$ python -q
>>> import numpy as np
>>> import numpy.linalg as la
>>> np.set_printoptions(precision=3, suppress=True, linewidth=120)
>>> A = np.array([[-1, 0, 0], [0, -4, 3], [0, 1, 4]])
>>> C2 = A.T @ A
>>> C2
array([[ 1,  0,  0],
       [ 0, 17, -8],
       [ 0, -8, 25]])
>>> (A @ A.T).shape
(3, 3)
>>> la.svd(A, compute_uv=False) ** 2
array([29.944, 12.056,  1.   ])
>>> np.allclose(C2, C2.T)
True
>>> np.trace(C2), (A ** 2).sum()
(np.int64(43), np.int64(43))
>>> m1 = np.load("m.npy")
>>> m1
array([[ 5.02, -2.  ,  4.  ,  8.  , -2.  ],
       [-8.  ,  1.02, -4.  ,  1.  , -6.  ],
       [-3.  , -1.  ,  9.02, -4.  , -7.  ],
       [ 0.  , -6.  ,  8.  , -2.98,  4.  ],
       [ 5.  , -2.  ,  4.  ,  8.  , -1.98]])
>>> vec = np.array([1, 3, 1, 3, 1])
>>> h1 = np.maximum(m1 @ vec, 0)
>>> np.flatnonzero(h1 > 1e-9)
array([0, 4])
>>> h1
array([25.02,  0.  ,  0.  ,  0.  , 25.02])
>>> m1 * (h1 > 1e-9)[:, None]
array([[ 5.02, -2.  ,  4.  ,  8.  , -2.  ],
       [-0.  ,  0.  , -0.  ,  0.  , -0.  ],
       [-0.  , -0.  ,  0.  , -0.  , -0.  ],
       [ 0.  , -0.  ,  0.  , -0.  ,  0.  ],
       [ 5.  , -2.  ,  4.  ,  8.  , -1.98]])
>>> left, sigma, VT = la.svd(m1)
>>> sigma
array([16.272, 14.029, 11.84 ,  4.859,  0.011])
>>> Y = left[:, :4] @ np.diag(sigma[:4]) @ VT[:4]
>>> Y.round(3) + 0
array([[ 5.017, -1.995,  4.003,  8.002, -1.997],
       [-8.   ,  1.02 , -4.   ,  1.   , -6.   ],
       [-3.   , -1.   ,  9.02 , -4.   , -7.   ],
       [ 0.   , -6.   ,  8.   , -2.98 ,  4.   ],
       [ 5.003, -2.005,  3.997,  7.998, -1.983]])
>>> np.round(np.abs(m1 - Y).max(), 3)
np.float64(0.005)
>>> left, sigma, VT = la.svd(Y)
>>> evecs = VT[:(sigma > 1e-8).sum()]
>>> rng = np.random.default_rng(43103)
>>> vec = Y[4] + -3 * Y[3] + rng.integers(2) * np.eye(5)[0]
>>> vec
array([  6.003,  15.995, -20.003,  16.938, -13.983])
>>> np.round(la.norm(vec - evecs.T @ evecs @ vec), 3)
np.float64(0.386)
>>> la.matrix_rank(np.vstack([Y, vec]))
np.int64(5)
>>> np.allclose(evecs.T @ evecs @ vec, vec)
False
>>> def softmax(z):
...     e = np.exp(z - z.max(axis=-1, keepdims=True))
...     return e / e.sum(axis=-1, keepdims=True)
... 
>>> softmax(m1).sum(axis=1)
array([1., 1., 1., 1., 1.])
>>> S = m1 @ m1.T / np.sqrt(5)
>>> softmax(S)[4] @ m1
array([ 5.01, -2.  ,  4.  ,  8.  , -1.99])
>>> np.round(softmax(S), 3) + 0
array([[0.516, 0.   , 0.   , 0.   , 0.484],
       [0.   , 1.   , 0.   , 0.   , 0.   ],
       [0.   , 0.   , 1.   , 0.   , 0.   ],
       [0.   , 0.   , 0.   , 1.   , 0.   ],
       [0.516, 0.   , 0.   , 0.   , 0.484]])
>>> la.matrix_rank(m1, rtol=0.1)
np.int64(4)
>>> J = np.load("a.npy")
>>> J
array([[0, 0, 1],
       [0, 2, 0],
       [3, 0, 0]])
>>> Q, evecs = la.qr(J[:, :1])[0], la.qr(J[:, 1:])[0]
>>> sigma = la.svd(Q.T @ evecs, compute_uv=False)
>>> (sigma > 0.9).sum()
np.int64(0)
>>> J[:, 1] @ J[:, 0]
np.int64(0)
>>> la.norm(J, axis=0)
array([3., 2., 1.])
>>> J @ J.T
array([[1, 0, 0],
       [0, 4, 0],
       [0, 0, 9]])
>>> J.T @ J
array([[9, 0, 0],
       [0, 4, 0],
       [0, 0, 1]])
>>> la.svd(J, compute_uv=False)
array([3., 2., 1.])
>>> la.norm(J, axis=0)
array([3., 2., 1.])
>>> round(float(la.norm(J) ** 2 / la.norm(J, 2) ** 2), 3)
1.556
>>> round(la.norm(J[1] - J[0]), 3)
np.float64(2.236)
>>> la.norm(J, axis=1).argmax()
np.int64(2)
>>> round(float(la.norm(J[1], 1)), 3), np.round(la.norm(J[1], np.inf), 3)
(2.0, np.float64(2.0))
>>> round(la.norm(J, 2), 3)
np.float64(3.0)
>>> Y = J ** -1
Traceback (most recent call last):
  File "<python-input-52>", line 1, in <module>
    Y = J ** -1
        ~~^^~~~
ValueError: Integers to negative integer powers are not allowed.
>>> Y = la.inv(J)
>>> np.allclose(Y, J.T)
False
>>> J @ Y
array([[1., 0., 0.],
       [0., 1., 0.],
       [0., 0., 1.]])
>>> np.round(la.cond(J), 3)
np.float64(3.0)
>>> Y = la.inv(A)
>>> np.round(la.slogdet(A)[0], 3)
np.float64(1.0)
>>> round(la.det(A) * la.det(Y), 3)
np.float64(1.0)
>>> (np.abs(Y) > 1e-9).astype(int)
array([[1, 0, 0],
       [0, 1, 1],
       [0, 1, 1]])
>>> la.inv(Y)
array([[-1., -0., -0.],
       [-0., -4.,  3.],
       [ 0.,  1.,  4.]])
>>> Y
array([[-1.   , -0.   , -0.   ],
       [-0.   , -0.211,  0.158],
       [ 0.   ,  0.053,  0.211]])
>>> la.det(A) * Y
array([[-19.,  -0.,  -0.],
       [ -0.,  -4.,   3.],
       [  0.,   1.,   4.]])
>>> np.allclose(Y, A.T)
False
>>> F = np.load("block14.npy")
>>> F
array([[-1.165, -1.313, -1.165,  0.383],
       [-1.077, -0.867, -1.077,  0.349],
       [-1.005, -0.226, -1.005,  0.162],
       [-1.   , -0.06 , -1.   ,  0.054],
       [-0.999,  0.088, -0.999, -0.11 ],
       [-0.946,  0.146, -0.946, -0.325],
       [-0.943,  0.146, -0.943, -0.328],
       [-0.937,  0.144, -0.937, -0.335],
       [ 0.112,  0.001,  0.112,  0.076],
       [ 0.681,  0.042,  0.681,  0.492],
       [ 2.154,  0.319,  2.154,  1.688],
       [ 2.17 ,  0.323,  2.17 ,  1.701],
       [ 5.615,  1.444,  5.615,  4.738],
       [ 9.237,  2.979,  9.237,  8.065],
       [15.216,  5.934, 15.216, 13.685]])
>>> r = la.matrix_rank(F)
>>> r
np.int64(3)
>>> ns = la.svd(F)[2][r:].T
>>> ns.shape
(4, 1)
>>> [int(la.matrix_rank(F[:, :j + 1])) for j in range(4)]
[1, 2, 2, 3]
>>> la.matrix_rank(F, rtol=0.1)
np.int64(1)
>>> cent = F[[4, 7]].astype(float)
>>> for _ in range(4):
...     idx = la.norm(F[:, None] - cent, axis=-1).argmin(axis=1)
...     cent = np.array([F[idx == j].mean(axis=0) for j in range(2)])
... 
>>> idx
array([1, 1, 1, 1, 1, 1, 1, 1, 1, 1, 1, 1, 0, 0, 0])
>>> np.bincount(idx)
array([ 3, 12])
>>> np.round(np.trace(m1), 3)
np.float64(10.1)
>>> np.sort(np.abs(la.eigvals(m1)))
array([ 0.02 ,  6.815,  6.815, 12.626, 12.626])
>>> (m1 + m1.T) / 2
array([[ 5.02, -5.  ,  0.5 ,  4.  ,  1.5 ],
       [-5.  ,  1.02, -2.5 , -2.5 , -4.  ],
       [ 0.5 , -2.5 ,  9.02,  2.  , -1.5 ],
       [ 4.  , -2.5 ,  2.  , -2.98,  6.  ],
       [ 1.5 , -4.  , -1.5 ,  6.  , -1.98]])
>>> (m1 - m1.T) / 2
array([[ 0. ,  3. ,  3.5,  4. , -3.5],
       [-3. ,  0. , -1.5,  3.5, -2. ],
       [-3.5,  1.5,  0. , -6. , -5.5],
       [-4. , -3.5,  6. ,  0. , -2. ],
       [ 3.5,  2. ,  5.5,  2. ,  0. ]])
>>> m1.inv()
Traceback (most recent call last):
  File "<python-input-81>", line 1, in <module>
    m1.inv()
    ^^^^^^
AttributeError: 'numpy.ndarray' object has no attribute 'inv'
